In [1]: import numpy as np

In [2]: from numpy import linalg as LA

In [3]: np.set_printoptions(precision=2, suppress=True, linewidth=140)

In [4]: M = np.array([[2, 4, 0, 0, 0, 0],
   ...:     [5, 3, 0, 0, 0, 0],
   ...:     [0, 3, 0, 0, 0, 0],
   ...:     [0, 0, 2, 4, 0, 0],
   ...:     [0, 0, 5, 3, 0, 0],
   ...:     [0, 0, 0, 3, 0, 0],
   ...:     [0, 0, 0, 0, 2, 4],
   ...:     [0, 0, 0, 0, 5, 3],
   ...:     [0, 0, 0, 0, 0, 3]])

In [5]: M
Out[5]: 
array([[2, 4, 0, 0, 0, 0],
       [5, 3, 0, 0, 0, 0],
       [0, 3, 0, 0, 0, 0],
       [0, 0, 2, 4, 0, 0],
       [0, 0, 5, 3, 0, 0],
       [0, 0, 0, 3, 0, 0],
       [0, 0, 0, 0, 2, 4],
       [0, 0, 0, 0, 5, 3],
       [0, 0, 0, 0, 0, 3]])

In [6]: hat = M @ LA.solve(M.T @ M, M.T)

In [7]: np.allclose(hat @ hat, hat)
Out[7]: True

In [8]: LA.matrix_rank(np.eye(9) - hat)
Out[8]: np.int64(3)

In [9]: hat
Out[9]: 
array([[ 0.51,  0.2 ,  0.46,  0.  ,  0.  ,  0.  ,  0.  ,  0.  ,  0.  ],
       [ 0.2 ,  0.92, -0.18,  0.  ,  0.  ,  0.  ,  0.  ,  0.  ,  0.  ],
       [ 0.46, -0.18,  0.57,  0.  ,  0.  ,  0.  ,  0.  ,  0.  ,  0.  ],
       [ 0.  ,  0.  ,  0.  ,  0.51,  0.2 ,  0.46,  0.  ,  0.  ,  0.  ],
       [ 0.  ,  0.  ,  0.  ,  0.2 ,  0.92, -0.18,  0.  ,  0.  ,  0.  ],
       [ 0.  ,  0.  ,  0.  ,  0.46, -0.18,  0.57,  0.  ,  0.  ,  0.  ],
       [ 0.  ,  0.  ,  0.  ,  0.  ,  0.  ,  0.  ,  0.51,  0.2 ,  0.46],
       [ 0.  ,  0.  ,  0.  ,  0.  ,  0.  ,  0.  ,  0.2 ,  0.92, -0.18],
       [ 0.  ,  0.  ,  0.  ,  0.  ,  0.  ,  0.  ,  0.46, -0.18,  0.57]])

In [10]: round(np.trace(hat), 2)
Out[10]: np.float64(6.0)

In [11]: ang = np.radians(91)

In [12]: r_ = np.eye(9)

In [13]: r_[0, 0] = r_[3, 3] = np.cos(ang)

In [14]: r_[0, 3], r_[3, 0] = -np.sin(ang), np.sin(ang)

In [15]: r_
Out[15]: 
array([[-0.02,  0.  ,  0.  , -1.  ,  0.  ,  0.  ,  0.  ,  0.  ,  0.  ],
       [ 0.  ,  1.  ,  0.  ,  0.  ,  0.  ,  0.  ,  0.  ,  0.  ,  0.  ],
       [ 0.  ,  0.  ,  1.  ,  0.  ,  0.  ,  0.  ,  0.  ,  0.  ,  0.  ],
       [ 1.  ,  0.  ,  0.  , -0.02,  0.  ,  0.  ,  0.  ,  0.  ,  0.  ],
       [ 0.  ,  0.  ,  0.  ,  0.  ,  1.  ,  0.  ,  0.  ,  0.  ,  0.  ],
       [ 0.  ,  0.  ,  0.  ,  0.  ,  0.  ,  1.  ,  0.  ,  0.  ,  0.  ],
       [ 0.  ,  0.  ,  0.  ,  0.  ,  0.  ,  0.  ,  1.  ,  0.  ,  0.  ],
       [ 0.  ,  0.  ,  0.  ,  0.  ,  0.  ,  0.  ,  0.  ,  1.  ,  0.  ],
       [ 0.  ,  0.  ,  0.  ,  0.  ,  0.  ,  0.  ,  0.  ,  0.  ,  1.  ]])

In [16]: M2 = hat @ r_.T

In [17]: np.abs(M2 - hat).max(axis=0)
Out[17]: array([0.52, 0.  , 0.  , 0.52, 0.  , 0.  , 0.  , 0.  , 0.  ])

In [18]: M2.round(2) + 0
Out[18]: 
array([[-0.01,  0.2 ,  0.46,  0.51,  0.  ,  0.  ,  0.  ,  0.  ,  0.  ],
       [ 0.  ,  0.92, -0.18,  0.2 ,  0.  ,  0.  ,  0.  ,  0.  ,  0.  ],
       [-0.01, -0.18,  0.57,  0.46,  0.  ,  0.  ,  0.  ,  0.  ,  0.  ],
       [-0.51,  0.  ,  0.  , -0.01,  0.2 ,  0.46,  0.  ,  0.  ,  0.  ],
       [-0.2 ,  0.  ,  0.  ,  0.  ,  0.92, -0.18,  0.  ,  0.  ,  0.  ],
       [-0.46,  0.  ,  0.  , -0.01, -0.18,  0.57,  0.  ,  0.  ,  0.  ],
       [ 0.  ,  0.  ,  0.  ,  0.  ,  0.  ,  0.  ,  0.51,  0.2 ,  0.46],
       [ 0.  ,  0.  ,  0.  ,  0.  ,  0.  ,  0.  ,  0.2 ,  0.92, -0.18],
       [ 0.  ,  0.  ,  0.  ,  0.  ,  0.  ,  0.  ,  0.46, -0.18,  0.57]])

In [19]: np.allclose(LA.norm(hat, axis=1), LA.norm(M2, axis=1))
Out[19]: True

In [20]: np.round(LA.svd(hat, compute_uv=False), 2) + 0, np.round(LA.svd(M2, compute_uv=False), 2) + 0
Out[20]: 
(array([1., 1., 1., 1., 1., 1., 0., 0., 0.]),
 array([1., 1., 1., 1., 1., 1., 0., 0., 0.]))

In [21]: np.allclose(hat @ hat.T, M2 @ M2.T)
Out[21]: True
